>>> import numpy as np
>>> np.set_printoptions(precision=1, suppress=True, linewidth=200, sign=" ")
>>> A = np.loadtxt("x.csv", delimiter=",")
>>> print(A)
[[ 0.  1.  0.]
 [ 2.  0.  0.]
 [ 0.  2.  2.]
 [ 2.  1.  2.]
 [ 2.  1.  1.]
 [ 2.  1.  2.]]
>>> O, Rm = np.linalg.qr(A)
>>> print(np.round(O.T @ O, 1) + 0)
[[ 1.  0.  0.]
 [ 0.  1.  0.]
 [ 0.  0.  1.]]
>>> print(abs(Rm[0, 0]), round(np.linalg.norm(A[:, 0]), 1))
4.0 4.0
>>> print(np.abs(np.diag(Rm)))
[ 4.   2.4  1.4]
>>> print(np.trace(O @ O.T))
3.0
>>> print(np.allclose(Rm.T @ Rm, A.T @ A))
True
>>> B = np.c_[A[:, :2] @ np.array([[0, 3], [3, 2]]), np.array([-5, 2, 3, 6, -4, -7])]
>>> print(B)
[[ 3.  2. -5.]
 [ 0.  6.  2.]
 [ 6.  4.  3.]
 [ 3.  8.  6.]
 [ 3.  8. -4.]
 [ 3.  8. -7.]]
>>> print(np.linalg.matrix_rank(np.c_[A, B]))
4
>>> print(np.round(np.linalg.norm(B - A @ np.linalg.lstsq(A, B)[0], axis=0), 1) + 0)
[  0.   0.  11.]
>>> X = np.load("data.npy")
>>> print(X)
[[-3.6  3.2 -4.6 -2.9  8.2]
 [-5.3  0.5  8.3  1.6 -2.4]
 [-5.4  5.6 -2.7 -3.1  8.6]
 [-6.6 -0.7  8.9  1.6 -1.9]
 [-6.2 -0.8  9.4  0.8 -3. ]
 [-1.8  1.6  6.5  2.1  1. ]
 [-6.4 -2.7  6.   1.  -3.3]
 [-5.9 -2.1  6.3  1.  -3.3]
 [-2.6  1.1  8.1  1.9  1.9]
 [-2.   2.1  7.4  1.   3.1]]
>>> z = X[:, 3] > np.median(X[:, 3])
>>> r0 = X[z].mean(axis=0) - X[~z].mean(axis=0)
>>> print(((X - X.mean(axis=0)) @ r0 > 0).astype(int))
[ 0  1  0  1  1  1  1  1  1  1]
>>> K = np.load("out8.npy")
>>> print(K)
[[ 1  0  0  0  0  0]
 [ 6  7  0  0  0  0]
 [ 3  1  9  0  0  0]
 [ 5  7  5  0  0  0]
 [ 2  4  8  5  0  0]
 [ 5  8  6  0  3  9]]
>>> U, s, vt = np.linalg.svd(K)
>>> print(s.round(1) + 0)
[ 20.9   9.5   7.3   4.2   1.3   0. ]
>>> print(np.argmax(s[:-1] / (s[1:] + 1e-6)) + 1)
5
>>> B = U[:, :5] @ np.diag(s[:5]) @ vt[:5]
>>> print(np.round(np.linalg.norm(K - B, 2), 1), np.round(s[5], 1))
0.0 0.0
>>> print(np.linalg.matrix_rank(B))
5
>>> print(round(float(np.linalg.norm(K - B) / np.linalg.norm(K)), 1))
0.0
>>> print(round(float(np.trace(np.linalg.pinv(K) @ K)), 1))
5.0
>>> print(np.linalg.lstsq(K[:-1].T, K[-1])[2])
4
>>> print(np.abs(np.diag(np.linalg.qr(K)[1])) > 1e-9)
[ True  True  True  True  True False]
>>> print(np.sort(np.linalg.eigvals(K)))
[ 0.  0.  1.  7.  9.  9.]
>>> print(np.prod(np.diag(K)), np.round(np.linalg.det(K), 1))
0 -0.0
>>> print([int(np.linalg.matrix_rank(np.linalg.matrix_power(K, p))) for p in range(1, 7)])
[5, 4, 4, 4, 4, 4]
>>> rng = np.random.default_rng(30)
>>> z = rng.integers(0, 3, 4)
>>> m1 = np.triu((z[:, None] == z) & (rng.random((4, 4)) < 0.8), 1).astype(int)
>>> m1 += m1.T
>>> print(m1)
[[ 0  1  0  0]
 [ 1  0  0  0]
 [ 0  0  0  0]
 [ 0  0  0  0]]
>>> print(m1.T @ m1)
[[ 1  0  0  0]
 [ 0  1  0  0]
 [ 0  0  0  0]
 [ 0  0  0  0]]
>>> print(np.linalg.pinv(m1))
[[ 0.  1.  0.  0.]
 [ 1.  0.  0.  0.]
 [ 0.  0.  0.  0.]
 [ 0.  0.  0.  0.]]
>>> print(m1[:, 1] @ m1[:, 3])
0
>>> print(np.linalg.svd(m1, compute_uv=False))
[ 1.  1.  0.  0.]
>>> t3 = np.stack([m1, -3 * m1, m1[::-1]])
>>> print(t3.sum(axis=0))
[[ 0 -2  0  0]
 [-2  0  0  0]
 [ 1  0  0  0]
 [ 0  1  0  0]]
>>> print(round(np.trace(np.linalg.pinv(m1) @ m1), 1))
2.0
>>> U, s, vt = np.linalg.svd(m1)
>>> print(np.argmax(s[:-1] / (s[1:] + 1e-6)) + 1)
2
>>> print(s)
[ 1.  1.  0.  0.]
>>> B = U[:, :2] @ np.diag(s[:2]) @ vt[:2]
>>> print(B)
[[ 0.  1.  0.  0.]
 [ 1.  0.  0.  0.]
 [ 0.  0.  0.  0.]
 [ 0.  0.  0.  0.]]
>>> print(round(float(np.linalg.norm(m1 - B) / np.linalg.norm(m1)), 1))
0.0
>>> print(np.linalg.matrix_rank(m1, rtol=0.05))
2
>>> print(np.linalg.matrix_rank(B))
2
>>> w, evecs = np.linalg.eigh(m1)
>>> vec = np.array([2, -4, 1, -2])
>>> print((np.sign(evecs[:, -1].round(6)) == np.sign(evecs[0, -1].round(6))).astype(int))
[ 1  1  0  0]
>>> print(np.round(evecs * np.abs(w) @ evecs.T, 1) + 0)
[[ 1.  0.  0.  0.]
 [ 0.  1.  0.  0.]
 [ 0.  0.  0.  0.]
 [ 0.  0.  0.  0.]]
>>> print(np.linalg.eigvalsh(m1[1:, 1:]))
[ 0.  0.  0.]
>>> print(np.abs(m1).sum(axis=1).max(), np.abs(w).max())
1 1.0
>>> print(vec @ m1 @ vec)
-16
>>> print(round(vec @ m1 @ vec / (vec @ vec), 1), w[0], w[-1])
-0.6 -1.0 1.0
>>> B = np.array([[0, 3], [2, 1]])
>>> C = np.array([[1]])
>>> data = np.block([[B, np.zeros((2, 1))], [np.zeros((1, 2)), C]])
>>> print(data)
[[ 0.  3.  0.]
 [ 2.  1.  0.]
 [ 0.  0.  1.]]
>>> O = data.astype(float).copy()
>>> for j in range(3):
...     O[:, j] -= O[:, :j] @ (O[:, :j].T @ O[:, j])
...     O[:, j] /= np.linalg.norm(O[:, j])
... 
>>> print(O)
[[ 0.  1.  0.]
 [ 1.  0.  0.]
 [ 0.  0.  1.]]
>>> r0 = np.array([2, 8, 3, 4, 0])
>>> v = np.array([-2, -3, 3, -2, -3])
>>> F = r0[:, None] + v[None, :]
>>> print(F)
[[ 0 -1  5  0 -1]
 [ 6  5 11  6  5]
 [ 1  0  6  1  0]
 [ 2  1  7  2  1]
 [-2 -3  3 -2 -3]]
>>> print(round(float(np.trace(np.linalg.pinv(F) @ F)), 1))
2.0
>>> print(np.round(F @ np.linalg.pinv(F) @ F, 1) + 0)
[[ 0. -1.  5.  0. -1.]
 [ 6.  5. 11.  6.  5.]
 [ 1.  0.  6.  1.  0.]
 [ 2.  1.  7.  2.  1.]
 [-2. -3.  3. -2. -3.]]
>>> print(np.linalg.lstsq(F[:-1].T, F[-1])[2])
2
>>> print(np.allclose(F[:-1].T @ np.linalg.lstsq(F[:-1].T, F[-1])[0], F[-1]))
True
